>>> import numpy as np
>>> np.set_printoptions(precision=1, suppress=True, linewidth=100, legacy="1.25")
>>> rd = lambda a: np.round(a, 1) + 0
>>> rng = np.random.default_rng(514688)
>>> ang = rng.uniform(0, 2 * np.pi, 20)
>>> q, _ = np.linalg.qr(np.array([[-1.1, -1.1], [0.6, 1.4], [1.2, 0.2], [-0.7, -0.5]]))
>>> X = 3 * np.c_[np.cos(ang), np.sin(ang)] @ q.T
>>> rd(X)
array([[-1.9,  2. ,  0.7, -0.9],
       [ 1. , -2.5,  1.3,  0.2],
       [-1.6,  0.6,  2.2, -1.1],
       [ 0.4,  1.4, -2.5,  0.7],
       [-0.9,  2.5, -1.5, -0.1],
       [ 0. ,  1.8, -2.3,  0.5],
       [ 1.2,  0.3, -2.5,  1. ],
       [ 1.6, -2.5,  0.3,  0.6],
       [-0.9,  2.5, -1.5, -0.1],
       [ 0.2,  1.6, -2.4,  0.6],
       [-0.9, -0.7,  2.6, -0.9],
       [ 1.6, -2.5,  0.3,  0.6],
       [-1.9,  1.6,  1.3, -1.1],
       [-1.8,  2.3,  0.3, -0.8],
       [ 0.9,  0.9, -2.6,  0.9],
       [ 1.9, -2. , -0.8,  0.9],
       [-1.7,  0.6,  2.1, -1.1],
       [ 1.7, -2.4,  0.1,  0.7],
       [-1.8,  1. ,  1.9, -1.1],
       [ 1.9, -1.9, -0.9,  1. ]])
>>> # rows and columns are dependent
>>> gram = np.cov(X, rowvar=False)
>>> rd(np.corrcoef(X[:, 0], X[:, 3])[0, 1])
0.9
>>> gram.shape
(4, 4)
>>> rd(gram)
array([[ 2.1, -2. , -1.2,  1.1],
       [-2. ,  3.4, -0.8, -0.7],
       [-1.2, -0.8,  3.2, -1.1],
       [ 1.1, -0.7, -1.1,  0.7]])
>>> rd(np.linalg.eigvalsh(gram)[::-1])
array([5.3, 4.1, 0. , 0. ])
>>> rd(X.std(axis=0))
array([1.4, 1.8, 1.7, 0.8])
